>>> import numpy as np
>>> import numpy.linalg as la
>>> np.set_printoptions(precision=2, suppress=True, linewidth=140)
>>> m1 = np.load("m.npy")
>>> m1
array([[ 0,  5,  0, -3,  5],
       [ 0,  0,  0,  4,  0],
       [ 0, -1,  0,  4,  0],
       [ 0, -5,  0,  5,  0],
       [ 0,  4,  0,  0,  0]])
>>> # rows and columns are dependent
>>> U, s, VT = la.svd(m1)
>>> V = VT[:(s > 1e-8).sum()]
>>> rng = np.random.default_rng(4259)
>>> vec = m1[4] + 3 * m1[1] + rng.integers(2) * np.eye(5)[1]
>>> vec
array([ 0.,  5.,  0., 12.,  0.])
>>> np.round(np.diag(V.T @ V), 2) + 0
array([0., 1., 0., 1., 1.])
>>> la.matrix_rank(np.vstack([m1, vec]))
np.int64(3)
>>> np.round(la.norm(m1, 2) / la.norm(m1), 2)
np.float64(0.87)
>>> la.matrix_rank(m1, rtol=0.1)
np.int64(3)
>>> la.cond(m1) > 100
np.True_
>>> [round(float(x), 2) for x in la.svd(m1, compute_uv=False)[:3]]
[10.91, 5.17, 3.49]
>>> W0 = np.load("w.npy")
>>> W0
array([[12,  3,  1,  2,  4, -4,  3, -3, -5,  4],
       [ 3,  1,  4,  4, -3, -3, -2, -1,  3,  1],
       [ 3, -4, -5,  4,  0,  1,  4,  3,  3,  1],
       [ 9,  1,  5,  0, -4,  5,  0,  2, -1,  3],
       [12, -3,  0, -4, -1, -2, -3, -1,  0,  4],
       [-6, -4, -2,  4,  3,  0,  5, -2,  1, -2]])
>>> f, v = W0[4], W0[1]
>>> f @ f
np.int64(200)
>>> pr = (f @ v) / (f @ f) * f
>>> np.outer(f, v)
array([[ 36,  12,  48,  48, -36, -36, -24, -12,  36,  12],
       [ -9,  -3, -12, -12,   9,   9,   6,   3,  -9,  -3],
       [  0,   0,   0,   0,   0,   0,   0,   0,   0,   0],
       [-12,  -4, -16, -16,  12,  12,   8,   4, -12,  -4],
       [ -3,  -1,  -4,  -4,   3,   3,   2,   1,  -3,  -1],
       [ -6,  -2,  -8,  -8,   6,   6,   4,   2,  -6,  -2],
       [ -9,  -3, -12, -12,   9,   9,   6,   3,  -9,  -3],
       [ -3,  -1,  -4,  -4,   3,   3,   2,   1,  -3,  -1],
       [  0,   0,   0,   0,   0,   0,   0,   0,   0,   0],
       [ 12,   4,  16,  16, -12, -12,  -8,  -4,  12,   4]])
>>> la.matrix_rank(np.outer(f, v))
np.int64(1)
>>> la.norm(W0, axis=1).argmax()
np.int64(0)
>>> np.round(la.norm(W0[2] - W0[0]), 2)
np.float64(17.92)
>>> np.round(la.norm(W0[2], 1), 2), round(la.norm(W0[2], np.inf), 2)
(np.float64(28.0), np.float64(5.0))
>>> round(float(la.norm(W0) ** 2 / la.norm(W0, 2) ** 2), 2)
1.79
>>> blk = np.stack([W0, -3 * W0, W0[::-1]])
>>> la.norm(blk, axis=(1, 2))
array([30.05, 90.15, 30.05])
>>> (blk @ W0.T).shape
(3, 6, 6)
>>> blk.sum(axis=0)
array([[-30, -10,  -4,   0,  -5,   8,  -1,   4,  11, -10],
       [  6,  -5,  -8, -12,   5,   4,   1,   1,  -6,   2],
       [  3,   9,  15,  -8,  -4,   3,  -8,  -4,  -7,   1],
       [-15,  -6, -15,   4,   8,  -9,   4,  -1,   5,  -5],
       [-21,   7,   4,  12,  -1,   1,   4,   1,   3,  -7],
       [ 24,  11,   5,  -6,  -2,  -4,  -7,   1,  -7,   8]])
>>> la.matrix_rank(blk)
array([6, 6, 6])
>>> E = np.load("run15.npy")
>>> E
array([[0., 1., 1., 1., 1., 1., 1., 1.],
       [1., 0., 1., 1., 1., 1., 1., 1.],
       [1., 1., 0., 1., 1., 1., 1., 1.],
       [1., 1., 1., 0., 1., 1., 1., 1.],
       [1., 1., 1., 1., 0., 1., 1., 1.],
       [1., 1., 1., 1., 1., 0., 1., 1.],
       [1., 1., 1., 1., 1., 1., 0., 1.],
       [1., 1., 1., 1., 1., 1., 1., 0.]])
>>> labels = rng.permutation(8)
>>> labels
array([0, 5, 4, 6, 1, 7, 2, 3])
>>> out = E[labels][:, labels]
>>> np.trace(out)
np.float64(0.0)
>>> np.diag(out)
array([0., 0., 0., 0., 0., 0., 0., 0.])
>>> np.round(la.det(out), 2), np.round(la.det(E[labels]), 2)
(np.float64(-7.0), np.float64(-7.0))
>>> out
array([[0., 1., 1., 1., 1., 1., 1., 1.],
       [1., 0., 1., 1., 1., 1., 1., 1.],
       [1., 1., 0., 1., 1., 1., 1., 1.],
       [1., 1., 1., 0., 1., 1., 1., 1.],
       [1., 1., 1., 1., 0., 1., 1., 1.],
       [1., 1., 1., 1., 1., 0., 1., 1.],
       [1., 1., 1., 1., 1., 1., 0., 1.],
       [1., 1., 1., 1., 1., 1., 1., 0.]])
>>> out = np.array([[-1, -5], [-3, 0]])
>>> arr = np.tile(out, (2, 2))
>>> arr
array([[-1, -5, -1, -5],
       [-3,  0, -3,  0],
       [-1, -5, -1, -5],
       [-3,  0, -3,  0]])
>>> # column 2 repeats column 0
>>> U, s, VT = la.svd(arr)
>>> np.argmax(s[:-1] / (s[1:] + 1e-6)) + 1
np.int64(2)
>>> s.round(2) + 0
array([10.3 ,  5.83,  0.  ,  0.  ])
>>> out = U[:, :2] @ np.diag(s[:2]) @ VT[:2]
>>> la.matrix_rank(out)
np.int64(2)
>>> la.matrix_rank(arr, rtol=0.05)
np.int64(2)
>>> out.round(2) + 0
array([[-1., -5., -1., -5.],
       [-3.,  0., -3.,  0.],
       [-1., -5., -1., -5.],
       [-3.,  0., -3.,  0.]])
>>> round(la.norm(arr - out, 2), 2), round(float(s[2]), 2)
(np.float64(0.0), 0.0)
